In [1]: import numpy as np

In [2]: np.set_printoptions(precision=2, suppress=True, linewidth=160, sign=" ")

In [3]: K = -1 * np.eye(4) + np.eye(4, k=1)

In [4]: K
Out[4]: 
array([[-1.,  1.,  0.,  0.],
       [ 0., -1.,  1.,  0.],
       [ 0.,  0., -1.,  1.],
       [ 0.,  0.,  0., -1.]])

In [5]: f = np.array([2, 2, -3, 2])

In [6]: B = K + np.outer(f, np.eye(4)[0])

In [7]: B
Out[7]: 
array([[ 1.,  1.,  0.,  0.],
       [ 2., -1.,  1.,  0.],
       [-3.,  0., -1.,  1.],
       [ 2.,  0.,  0., -1.]])

In [8]: np.linalg.matrix_rank(B - K)
Out[8]: np.int64(1)

In [9]: th = np.radians(30)

In [10]: Rm = np.eye(4)

In [11]: Rm[3, 3] = Rm[1, 1] = np.cos(th)

In [12]: Rm[3, 1], Rm[1, 3] = -np.sin(th), np.sin(th)

In [13]: Rm
Out[13]: 
array([[ 1.  ,  0.  ,  0.  ,  0.  ],
       [ 0.  ,  0.87,  0.  ,  0.5 ],
       [ 0.  ,  0.  ,  1.  ,  0.  ],
       [ 0.  , -0.5 ,  0.  ,  0.87]])

In [14]: B = K @ Rm.T

In [15]: B
Out[15]: 
array([[-1.  ,  0.87,  0.  , -0.5 ],
       [ 0.  , -0.87,  1.  ,  0.5 ],
       [ 0.  ,  0.5 , -1.  ,  0.87],
       [ 0.  , -0.5 ,  0.  , -0.87]])

In [16]: round(np.linalg.det(Rm), 2), round(float(np.trace(Rm)), 2)
Out[16]: (np.float64(1.0), 3.73)

In [17]: np.abs(B - K).max(axis=0)
Out[17]: array([ 0. ,  0.5,  0. ,  0.5])

In [18]: vals, evecs = np.linalg.eig(K)

In [19]: vals
Out[19]: array([-1., -1., -1., -1.])

In [20]: np.sort(np.linalg.eigvals(K.T))
Out[20]: array([-1., -1., -1., -1.])

In [21]: K @ evecs[:, 0] - vals[0] * evecs[:, 0]
Out[21]: array([ 0.,  0.,  0.,  0.])

In [22]: np.sort(np.linalg.eigvals(K @ K))
Out[22]: array([ 1.,  1.,  1.,  1.])

In [23]: np.sort(np.linalg.eigvals(np.linalg.inv(K)))
Out[23]: array([-1., -1., -1., -1.])

In [24]: x0 = np.array([-1, -1, 1, -1])

In [25]: y = K @ x0

In [26]: coef, lr = np.zeros(4), 1 / np.linalg.norm(K, 2) ** 2

In [27]: for i in range(8):
    ...:     coef -= lr * K.T @ (K @ coef - y)
    ...:     if i % 2 == 0: print(i, round(np.linalg.norm(K @ coef - y), 2))
    ...: 
0 0.66
2 0.39
4 0.32
6 0.29

In [28]: coef
Out[28]: array([-0.46, -0.55,  1.31, -0.84])

In [29]: round(float(np.linalg.cond(K)), 2)
Out[29]: 5.41
